$ python3 -q
>>> import numpy as np
>>> np.set_printoptions(suppress=True, linewidth=100)
>>> J = np.load("case19.npy")
>>> J
array([[ 0, -2, -2,  0, -2,  2,  2, -2,  2, -1],
       [-1, -1,  2, -1, -1, -2,  1,  0, -1, -1],
       [ 2, -1,  2, -2,  0, -1, -2,  0, -2,  2],
       [-2,  2, -2,  2,  0, -1, -1,  1,  1,  1],
       [ 2,  2,  2,  1,  2,  2, -1, -2,  2,  2],
       [ 2,  2,  2,  2, -1,  0, -1, -2,  2,  0],
       [ 1, -1, -1,  2, -1, -1,  2, -1,  0, -1],
       [-2, -1,  2, -2, -1,  0,  0,  0,  1, -2],
       [-2, -2, -2,  1,  1,  2, -1,  0,  1,  1],
       [-1, -1, -2, -1,  1, -1,  2,  2,  1,  1],
       [ 1,  0,  1,  1,  0,  0,  1,  1,  2, -2],
       [ 2,  1,  2,  1,  1, -2,  2,  0,  0, -2],
       [ 0,  1,  1,  0,  0,  2, -1,  0,  0, -1]])
>>> rng = np.random.default_rng(22843)
>>> z = rng.permutation(10)
>>> other = J[:, z] * rng.choice([-1, 1], 10)
>>> other
array([[-2,  2, -2, -2,  1,  2,  2,  0,  0,  2],
       [-1,  1, -1,  1,  1,  0, -2,  1, -1, -2],
       [-1, -2,  0,  2, -2,  0, -2, -2, -2, -1],
       [ 2, -1,  0, -1, -1, -1,  2,  2,  2, -1],
       [ 2, -1,  2, -2, -2,  2, -2, -2,  1,  2],
       [ 2, -1, -1, -2,  0,  2, -2, -2,  2,  0],
       [-1,  2, -1,  0,  1,  1,  1, -1,  2, -1],
       [-1,  0, -1, -1,  2,  0, -2,  2, -2,  0],
       [-2, -1,  1, -1, -1,  0,  2,  2,  1,  2],
       [-1,  2,  1, -1, -1, -2,  2,  1, -1, -1],
       [ 0,  1,  0, -2,  2, -1, -1, -1,  1,  0],
       [ 1,  2,  1,  0,  2,  0, -2, -2,  1, -2],
       [ 1, -1,  0,  0,  1,  0, -1,  0,  0,  2]])
>>> U, _, VT = np.linalg.svd(J.T @ other)
>>> print(z)
[1 6 4 8 9 7 2 0 3 5]
>>> np.round(U @ VT, 1) + 0
array([[ 0.,  0.,  0.,  0.,  0.,  0.,  0., -1.,  0.,  0.],
       [ 1.,  0.,  0.,  0.,  0.,  0.,  0.,  0.,  0.,  0.],
       [ 0.,  0.,  0.,  0.,  0.,  0., -1.,  0.,  0.,  0.],
       [ 0.,  0.,  0.,  0.,  0.,  0.,  0.,  0.,  1.,  0.],
       [ 0.,  0.,  1.,  0.,  0.,  0.,  0.,  0.,  0.,  0.],
       [ 0.,  0.,  0.,  0.,  0.,  0.,  0.,  0.,  0.,  1.],
       [ 0.,  1.,  0.,  0.,  0.,  0.,  0.,  0.,  0.,  0.],
       [ 0.,  0.,  0.,  0.,  0., -1.,  0.,  0.,  0.,  0.],
       [ 0.,  0.,  0., -1.,  0.,  0.,  0.,  0.,  0.,  0.],
       [ 0.,  0.,  0.,  0., -1.,  0.,  0.,  0.,  0.,  0.]])
>>> q, R = np.linalg.qr(J)
>>> q.shape, R.shape
((13, 10), (10, 10))
>>> q.round(1) + 0
array([[ 0. , -0.4,  0.3, -0.1,  0.4, -0.4,  0.3, -0.2, -0.2,  0. ],
       [ 0.2, -0.1, -0.5, -0.2,  0.1,  0.3,  0.1, -0.2,  0.1, -0.6],
       [-0.4, -0.4, -0.2,  0.3,  0. ,  0.1, -0.6,  0.1, -0.2,  0. ],
       [ 0.4,  0.6,  0.2, -0.2,  0.1,  0.3, -0.2,  0. , -0.2,  0. ],
       [-0.4,  0.3, -0.1,  0. , -0.4, -0.4,  0.2, -0.4, -0.2, -0.3],
       [-0.4,  0.3, -0.1, -0.3,  0.4, -0.1, -0.2, -0.1, -0.4, -0.1],
       [-0.2, -0.3,  0.2, -0.5,  0.1,  0.2,  0. , -0.1,  0.2, -0.1],
       [ 0.4, -0.1, -0.6,  0. ,  0.1, -0.1,  0.2, -0.1, -0.3,  0.4],
       [ 0.4, -0.3,  0.1, -0.5, -0.5, -0.3, -0.3,  0. , -0.1,  0.1],
       [ 0.2, -0.1,  0.2,  0.3, -0.3,  0.3,  0.4,  0.1, -0.5, -0.3],
       [-0.2, -0.1, -0.1, -0.3, -0.1,  0. ,  0.2,  0.7, -0.3, -0.1],
       [-0.4,  0.1, -0.1, -0.2, -0.3,  0.4,  0.4, -0.1,  0.1,  0.5],
       [ 0. ,  0.2, -0.1,  0. ,  0.1, -0.4,  0.1,  0.4,  0.4, -0.2]])
>>> np.allclose(R.T @ R, J.T @ J)
True
>>> np.round(q.T @ q, 1) + 0
array([[1., 0., 0., 0., 0., 0., 0., 0., 0., 0.],
       [0., 1., 0., 0., 0., 0., 0., 0., 0., 0.],
       [0., 0., 1., 0., 0., 0., 0., 0., 0., 0.],
       [0., 0., 0., 1., 0., 0., 0., 0., 0., 0.],
       [0., 0., 0., 0., 1., 0., 0., 0., 0., 0.],
       [0., 0., 0., 0., 0., 1., 0., 0., 0., 0.],
       [0., 0., 0., 0., 0., 0., 1., 0., 0., 0.],
       [0., 0., 0., 0., 0., 0., 0., 1., 0., 0.],
       [0., 0., 0., 0., 0., 0., 0., 0., 1., 0.],
       [0., 0., 0., 0., 0., 0., 0., 0., 0., 1.]])
>>> np.trace(q @ q.T)
np.float64(10.0)
>>> print(np.round(q @ R, 1) + 0)
[[ 0. -2. -2.  0. -2.  2.  2. -2.  2. -1.]
 [-1. -1.  2. -1. -1. -2.  1.  0. -1. -1.]
 [ 2. -1.  2. -2.  0. -1. -2.  0. -2.  2.]
 [-2.  2. -2.  2.  0. -1. -1.  1.  1.  1.]
 [ 2.  2.  2.  1.  2.  2. -1. -2.  2.  2.]
 [ 2.  2.  2.  2. -1.  0. -1. -2.  2.  0.]
 [ 1. -1. -1.  2. -1. -1.  2. -1.  0. -1.]
 [-2. -1.  2. -2. -1.  0.  0.  0.  1. -2.]
 [-2. -2. -2.  1.  1.  2. -1.  0.  1.  1.]
 [-1. -1. -2. -1.  1. -1.  2.  2.  1.  1.]
 [ 1.  0.  1.  1.  0.  0.  1.  1.  2. -2.]
 [ 2.  1.  2.  1.  1. -2.  2.  0.  0. -2.]
 [ 0.  1.  1.  0.  0.  2. -1.  0.  0. -1.]]
